$ python -q
>>> import numpy as np
>>> import numpy.linalg as la
>>> np.set_printoptions(precision=1, suppress=True, linewidth=140)
>>> arr = np.array([[1.4, -0.8, 0.6, 0.4, -0.8, -0.1, -0.2],
...     [-2.3, 0.7, -0.6, 0.9, -0.3, -1.0, 1.1],
...     [-0.4, -1.1, -1.0, 0.4, -0.4, 1.0, 0.8],
...     [0.0, -0.4, -0.4, 0.1, -1.1, 0.7, 1.8]])
>>> arr[:, 5] *= 20
>>> arr
array([[  1.4,  -0.8,   0.6,   0.4,  -0.8,  -2. ,  -0.2],
       [ -2.3,   0.7,  -0.6,   0.9,  -0.3, -20. ,   1.1],
       [ -0.4,  -1.1,  -1. ,   0.4,  -0.4,  20. ,   0.8],
       [  0. ,  -0.4,  -0.4,   0.1,  -1.1,  14. ,   1.8]])
>>> B = arr / np.sqrt((arr ** 2).mean(axis=1, keepdims=True))
>>> B[3].round(1) + 0
array([ 0. , -0.1, -0.1,  0. , -0.2,  2.6,  0.3])
>>> la.matrix_rank(B) == la.matrix_rank(arr)
np.True_
>>> la.norm(B, axis=1)
array([2.6, 2.6, 2.6, 2.6])
>>> np.round(arr - arr.mean(axis=1, keepdims=True), 1) + 0
array([[  1.6,  -0.6,   0.8,   0.6,  -0.6,  -1.8,   0. ],
       [  0.6,   3.6,   2.3,   3.8,   2.6, -17.1,   4. ],
       [ -3. ,  -3.7,  -3.6,  -2.2,  -3. ,  17.4,  -1.8],
       [ -2. ,  -2.4,  -2.4,  -1.9,  -3.1,  12. ,  -0.2]])
>>> np.round(la.norm(arr[2] - arr[1]), 1)
np.float64(40.1)
>>> round(float(la.norm(arr, 1)), 1), round(float(la.norm(arr, np.inf)), 1)
(56.0, 25.9)
>>> la.norm(arr, axis=1).argmax()
np.int64(1)
>>> la.norm(arr, axis=1)
array([ 2.8, 20.2, 20.1, 14.2])
>>> la.norm(arr, axis=0)
array([ 2.7,  1.6,  1.4,  1.1,  1.4, 31.6,  2.3])
>>> round(float(arr[2] @ arr[1]), 1)
-397.9
>>> round(la.norm(arr, 2), 1)
np.float64(31.7)
>>> round(float(la.norm(arr, "nuc")), 1)
38.0
>>> round(float(la.norm(arr[2], 1)), 1), round(float(la.norm(arr[2], np.inf)), 1)
(24.1, 20.0)
>>> x0 = np.array([0, -2, -2, -2, 2, -1, -1])
>>> h = np.maximum(arr @ x0, 0)
>>> np.flatnonzero(h > 1e-9)
array([0, 1])
>>> np.tanh(arr @ x0)
array([ 0.2,  1. , -1. , -1. ])
>>> h
array([ 0.2, 16.3,  0. ,  0. ])
>>> np.maximum(arr @ (3 * x0), 0)
array([ 0.6, 48.9,  0. ,  0. ])
>>> arr * (h > 1e-9)[:, None]
array([[  1.4,  -0.8,   0.6,   0.4,  -0.8,  -2. ,  -0.2],
       [ -2.3,   0.7,  -0.6,   0.9,  -0.3, -20. ,   1.1],
       [ -0. ,  -0. ,  -0. ,   0. ,  -0. ,   0. ,   0. ],
       [  0. ,  -0. ,  -0. ,   0. ,  -0. ,   0. ,   0. ]])
>>> np.maximum(arr @ x0, 0) - np.maximum(-arr @ x0, 0)
array([  0.2,  16.3, -18.2, -16.6])
>>> B = np.array([[-1, 3, -1],
...     [1, -3, -2],
...     [-3, -1, 2],
...     [-1, 3, 3],
...     [2, 2, -2],
...     [-2, -2, 3],
...     [3, -1, -3]])
>>> la.matrix_rank(arr @ B)
np.int64(3)
>>> np.einsum("ij,ij->i", arr, arr)
array([  7.8, 408.2, 403.3, 200.8])
>>> B.T @ arr.T
array([[ -2.6,  46.6, -36.5, -24.1],
       [  9.8,  32.6, -37.3, -30.1],
       [ -1.2, -60.3,  60.2,  39.1]])
>>> np.einsum("ik,kj->ij", arr, B)
array([[ -2.6,   9.8,  -1.2],
       [ 46.6,  32.6, -60.3],
       [-36.5, -37.3,  60.2],
       [-24.1, -30.1,  39.1]])
>>> rng = np.random.default_rng(99)
>>> X = np.array([[-2, 0, -2, 1, -2, -2],
...     [2, -1, 2, 1, 1, 1],
...     [0, 1, -1, 1, 1, -1],
...     [2, -2, 0, 2, 1, 2],
...     [0, -2, -2, -1, 0, -2],
...     [-1, -2, -1, -1, 0, 0],
...     [1, 2, -1, -1, -2, 0]]) * (rng.random((7, 6)) < 0.3)
>>> X
array([[ 0,  0,  0,  0,  0,  0],
       [ 2,  0,  0,  0,  0,  1],
       [ 0,  0, -1,  0,  0,  0],
       [ 0, -2,  0,  0,  0,  0],
       [ 0,  0,  0,  0,  0,  0],
       [-1, -2, -1, -1,  0,  0],
       [ 0,  0,  0,  0,  0,  0]])
>>> r = la.matrix_rank(X)
>>> r
np.int64(4)
>>> N = la.svd(X)[2][r:].T
>>> [int(la.matrix_rank(X[:, :j + 1])) for j in range(6)]
[1, 2, 3, 4, 4, 4]
>>> la.matrix_rank(X.T @ X), la.matrix_rank(X @ X.T)
(np.int64(4), np.int64(4))
>>> [int(la.matrix_rank(np.delete(X, i, axis=0))) for i in range(7)]
[4, 3, 3, 3, 4, 3, 4]
>>> N.shape
(6, 2)
>>> left, sv, vt = la.svd(X)
>>> V = vt[:(sv > 1e-8).sum()]
>>> x0 = X[5] + 2 * X[0] + rng.integers(2) * np.eye(6)[5]
>>> x0
array([-1., -2., -1., -1.,  0.,  1.])
>>> np.round(V.T @ V, 1) + 0
array([[ 0.8,  0. ,  0. ,  0.2,  0. ,  0.3],
       [ 0. ,  1. ,  0. ,  0. ,  0. ,  0. ],
       [ 0. ,  0. ,  1. ,  0. ,  0. ,  0. ],
       [ 0.2,  0. ,  0. ,  0.8,  0. , -0.3],
       [ 0. ,  0. ,  0. ,  0. ,  0. ,  0. ],
       [ 0.3,  0. ,  0. , -0.3,  0. ,  0.3]])
>>> np.allclose(V.T @ V @ x0, x0)
False
>>> C2 = X.T @ X
>>> np.allclose(C2, C2.T)
True
>>> np.trace(C2), (X ** 2).sum()
(np.int64(17), np.int64(17))
>>> np.diag(C2)
array([5, 8, 2, 1, 0, 1])
>>> np.round(la.eigvalsh(C2)[::-1], 1) + 0
array([10.4,  4.8,  1.5,  0.3,  0. ,  0. ])
>>> np.round(la.svd(X, compute_uv=False) ** 2, 1) + 0
array([10.4,  4.8,  1.5,  0.3,  0. ,  0. ])
>>> (X @ X.T).shape
(7, 7)
>>> C2
array([[5, 2, 1, 1, 0, 2],
       [2, 8, 2, 2, 0, 0],
       [1, 2, 2, 1, 0, 0],
       [1, 2, 1, 1, 0, 0],
       [0, 0, 0, 0, 0, 0],
       [2, 0, 0, 0, 0, 1]])
>>> feats = np.load("arr.npy")
>>> feats
array([[ 0, -9,  0,  0],
       [ 0,  0,  0,  1],
       [-1,  0,  0, -7],
       [ 0,  0,  0,  0],
       [ 6,  1,  0,  5]])
>>> # null space of dimension 1
>>> B = feats + rng.integers(-2, 3, (5, 3)) @ rng.integers(-2, 3, (3, 4))
>>> B
array([[ 3, -9,  2,  1],
       [-4,  2, -3,  0],
       [ 0,  3, -1, -6],
       [ 2,  4, -4,  2],
       [ 8, -2,  3,  5]])
>>> B - feats
array([[ 3,  0,  2,  1],
       [-4,  2, -3, -1],
       [ 1,  3, -1,  1],
       [ 2,  4, -4,  2],
       [ 2, -3,  3,  0]])
>>> np.abs(B - feats).sum(axis=1)
array([ 6, 10,  6, 12,  8])
>>> E = np.load("a.npy")
>>> E
array([[11.,  0.,  0., -3.,  3., -3.,  3.],
       [ 0.,  2.,  0.,  0.,  0.,  0.,  0.],
       [ 0.,  0.,  2.,  0.,  0.,  0.,  0.],
       [-3.,  0.,  0.,  3., -1.,  1., -1.],
       [ 3.,  0.,  0., -1.,  3., -1.,  1.],
       [-3.,  0.,  0.,  1., -1.,  3., -1.],
       [ 3.,  0.,  0., -1.,  1., -1.,  3.]])
>>> # equal to its transpose
>>> round(float(la.det(E)), 1)
960.0
>>> np.trace(E)
np.float64(27.0)
>>> np.sort(np.abs(la.eigvals(E)))
array([ 2.,  2.,  2.,  2.,  2.,  2., 15.])
>>> np.allclose(E @ E.T, E.T @ E)
True
